$ python -q
>>> import numpy as np
>>> np.set_printoptions(suppress=True, linewidth=100)
>>> W0 = np.load("w.npy")
>>> W0
array([[ 4.,  0.,  0.,  0.],
       [ 0., 13.,  6.,  6.],
       [ 0.,  6.,  8.,  4.],
       [ 0.,  6.,  4.,  8.]])
>>> # 2 blocks once reordered
>>> x = np.ones(4)
>>> for _ in range(5):
...     x = W0 @ x
...     x /= np.linalg.norm(x)
...     print(round(x @ W0 @ x, 1))
... 
20.8
21.0
21.0
21.0
21.0
>>> round(np.linalg.eigvalsh(W0)[-1], 1)
np.float64(21.0)
>>> x.round(1) + 0
array([0. , 0.7, 0.5, 0.5])
>>> np.round(np.sort(np.linalg.eigvals(W0).real), 1)
array([ 4.,  4.,  4., 21.])
>>> mat = np.load("run14.npy")
>>> mat
array([[-2, -2, -2],
       [-2, -4, -4],
       [-2, -4, -6]])
>>> ev, evecs = np.linalg.eigh(mat)
>>> x = np.array([0, 0, 1])
>>> np.round(evecs * np.abs(ev) @ evecs.T, 1)
array([[2., 2., 2.],
       [2., 4., 4.],
       [2., 4., 6.]])
>>> np.abs(mat).sum(axis=1).max(), round(float(np.abs(ev).max()), 1)
(np.int64(12), 10.1)
>>> evecs * np.maximum(ev, 0) @ evecs.T
array([[0., 0., 0.],
       [0., 0., 0.],
       [0., 0., 0.]])
>>> x @ mat @ x / (x @ x), np.round(ev[0], 1), np.round(ev[-1], 1)
(np.float64(-6.0), np.float64(-10.1), np.float64(-0.6))
>>> u, v = mat[1], mat[2]
>>> u @ v
np.int64(44)
>>> p = (u @ v) / (u @ u) * u
>>> np.linalg.matrix_rank(np.outer(u, v))
np.int64(1)
>>> np.round(v - p, 1)
array([ 0.4,  0.9, -1.1])
>>> ev, evecs = np.linalg.eig(mat)
>>> np.round(mat @ evecs[:, 0] - ev[0] * evecs[:, 0], 1) + 0
array([0., 0., 0.])
>>> np.round(np.prod(ev), 1)
np.float64(-8.0)
>>> np.round(np.sort(np.linalg.eigvals(mat.T)), 1)
array([-10.1,  -1.3,  -0.6])
>>> x = np.array([-3, -2, -1])
>>> np.sign((mat @ x).round(6))
array([1, 1, 1])
>>> mat * x
array([[6, 4, 2],
       [6, 8, 4],
       [6, 8, 6]])
>>> mat @ (2 * x)
array([24, 36, 40])
>>> mat @ x
array([12, 18, 20])
>>> mat @ np.ones(3)
array([ -6., -10., -12.])
>>> np.einsum("ij,j->i", mat, x)
array([12, 18, 20])
>>> def softmax(z):
...     e = np.exp(z - z.max(axis=-1, keepdims=True))
...     return e / e.sum(axis=-1, keepdims=True)
... 
>>> np.round(softmax(mat[0]), 1)
array([0.3, 0.3, 0.3])
>>> np.round(softmax(mat[0] + 4), 1)
array([0.3, 0.3, 0.3])
>>> np.round(softmax(10 * mat[0]), 1)
array([0.3, 0.3, 0.3])
>>> scores = mat @ mat.T / np.sqrt(3)
>>> np.round(softmax(scores)[0] @ mat, 1)
array([-2. , -4. , -5.8])
>>> E = np.array([[3, 2, 1, 0], [2, 3, 2, 1], [1, 2, 3, 2], [0, 1, 2, 3]])
>>> # equal to its transpose
>>> ev, evecs = np.linalg.eigh(E)
>>> x = np.array([4, 4, 1, 4])
>>> x @ E @ x
np.int64(283)
>>> np.round(np.linalg.eigvalsh(E[1:, 1:]), 1)
array([0.6, 2. , 6.4])
>>> np.round(evecs * np.abs(ev) @ evecs.T, 1) + 0
array([[3., 2., 1., 0.],
       [2., 3., 2., 1.],
       [1., 2., 3., 2.],
       [0., 1., 2., 3.]])
>>> Lm = np.linalg.cholesky(E)
>>> np.linalg.eigvalsh(E).min() > 0
np.True_
>>> np.round(np.diag(Lm) ** 2, 1)
array([3. , 1.7, 1.6, 1.5])
>>> K = np.load("dump.npy")
>>> K.round(1)
array([[ 0.2,  1. ,  0. ,  0. ],
       [-1. ,  0.2,  0. ,  0. ],
       [ 0. ,  0. ,  1. ,  0. ],
       [ 0. ,  0. ,  0. ,  1. ]])
>>> u = np.array([0, 0, 3, 3])
>>> M2 = K + np.outer(u, np.eye(4)[2])
>>> round(np.linalg.det(M2) / np.linalg.det(K), 1), np.round(1 + np.linalg.solve(K, u)[2], 1)
(np.float64(4.0), np.float64(4.0))
>>> np.linalg.matrix_rank(np.linalg.inv(M2) - np.linalg.inv(K), tol=1e-8)
np.int64(1)
>>> x = np.array([2, 1, 1, 1])
>>> 4 - np.linalg.matrix_rank(K - np.eye(4), tol=1e-8)
np.int64(2)
>>> [p for p in range(1, 25) if np.allclose(np.linalg.matrix_power(K, p), np.eye(4))]
[]
>>> np.round(np.sort(np.abs(np.degrees(np.angle(np.linalg.eigvals(K))))), 1)
array([ 0.,  0., 76., 76.])
>>> round(float(np.linalg.det(K)), 1)
1.0
>>> np.round(K.T @ (K @ x), 1)
array([2., 1., 1., 1.])
>>> np.round(np.linalg.inv(K), 1)
array([[ 0.2, -1. , -0. , -0. ],
       [ 1. ,  0.2,  0. ,  0. ],
       [ 0. ,  0. ,  1. ,  0. ],
       [ 0. ,  0. ,  0. ,  1. ]])
>>> data = np.load("m.npy")
>>> data
array([[ 0.7,  0.5, -2. , -0.1],
       [-0.1,  0.8,  2.5, -0.7],
       [ 1.8, -0.4, -3.5, -0.9]])
>>> th = np.radians(36)
>>> R = np.eye(4)
>>> R[3, 3] = R[1, 1] = np.cos(th)
>>> R[3, 1], R[1, 3] = -np.sin(th), np.sin(th)
>>> R.round(1)
array([[ 1. ,  0. ,  0. ,  0. ],
       [ 0. ,  0.8,  0. ,  0.6],
       [ 0. ,  0. ,  1. ,  0. ],
       [ 0. , -0.6,  0. ,  0.8]])
>>> M2 = data @ R.T
>>> np.allclose(data @ data.T, M2 @ M2.T)
True
>>> M2.round(1)
array([[ 0.7,  0.3, -2. , -0.4],
       [-0.1,  0.2,  2.5, -1. ],
       [ 1.8, -0.9, -3.5, -0.5]])
>>> J = np.load("data.npy")
>>> J
array([[-1. , -1.8, -2.2],
       [-0.6,  1.3, -2.7],
       [-0.3, -0.5,  2.9],
       [ 2.9, -0.1, -0.6],
       [-0.3,  2.5,  1.6],
       [ 0.6, -2.3, -1.8],
       [ 0.2, -2.7,  1.3],
       [-0.3, -2.6,  1.4],
       [ 2. ,  0.4,  2.2],
       [ 2.4,  0.5, -1.7],
       [-1.4,  0.8,  2.5],
       [-2.1,  1.8, -1.2],
       [ 1.8, -1.7,  1.7],
       [-1.5,  1.8,  1.9],
       [ 1.3, -2.7,  0. ],
       [ 2.5, -1.6, -0.4]])
>>> cen = J - J.mean(axis=0)
>>> evecs = np.linalg.svd(cen)[2][:2]
>>> M2 = cen - cen @ evecs.T @ evecs
>>> np.round((cen @ evecs.T).std(axis=0), 1)
array([1.9, 1.7])
>>> np.round(np.diag(evecs.T @ evecs), 1)
array([0.3, 0.7, 1. ])
>>> np.round(np.cov(cen @ evecs.T, rowvar=False), 1) + 0
array([[4. , 0. ],
       [0. , 3.2]])
>>> np.round(M2.std(axis=0), 1)
array([1.1, 0.7, 0.1])
>>> C2 = np.cov(J, rowvar=False)
>>> np.round(J.std(axis=0), 1)
array([1.5, 1.7, 1.8])
>>> np.round(np.corrcoef(J[:, 1], J[:, 0])[0, 1], 1)
np.float64(-0.3)
>>> C2.round(1)
array([[ 2.5, -1. , -0.3],
       [-1. ,  3.2,  0.2],
       [-0.3,  0.2,  3.4]])
>>> np.round(np.corrcoef(J.T), 1)
array([[ 1. , -0.3, -0.1],
       [-0.3,  1. ,  0.1],
       [-0.1,  0.1,  1. ]])
>>> np.round(np.median(J, axis=0), 1) + 0
array([ 0. , -0.3,  0.6])
>>> np.round(np.linalg.eigvalsh(C2)[::-1], 1)
array([4. , 3.2, 1.8])
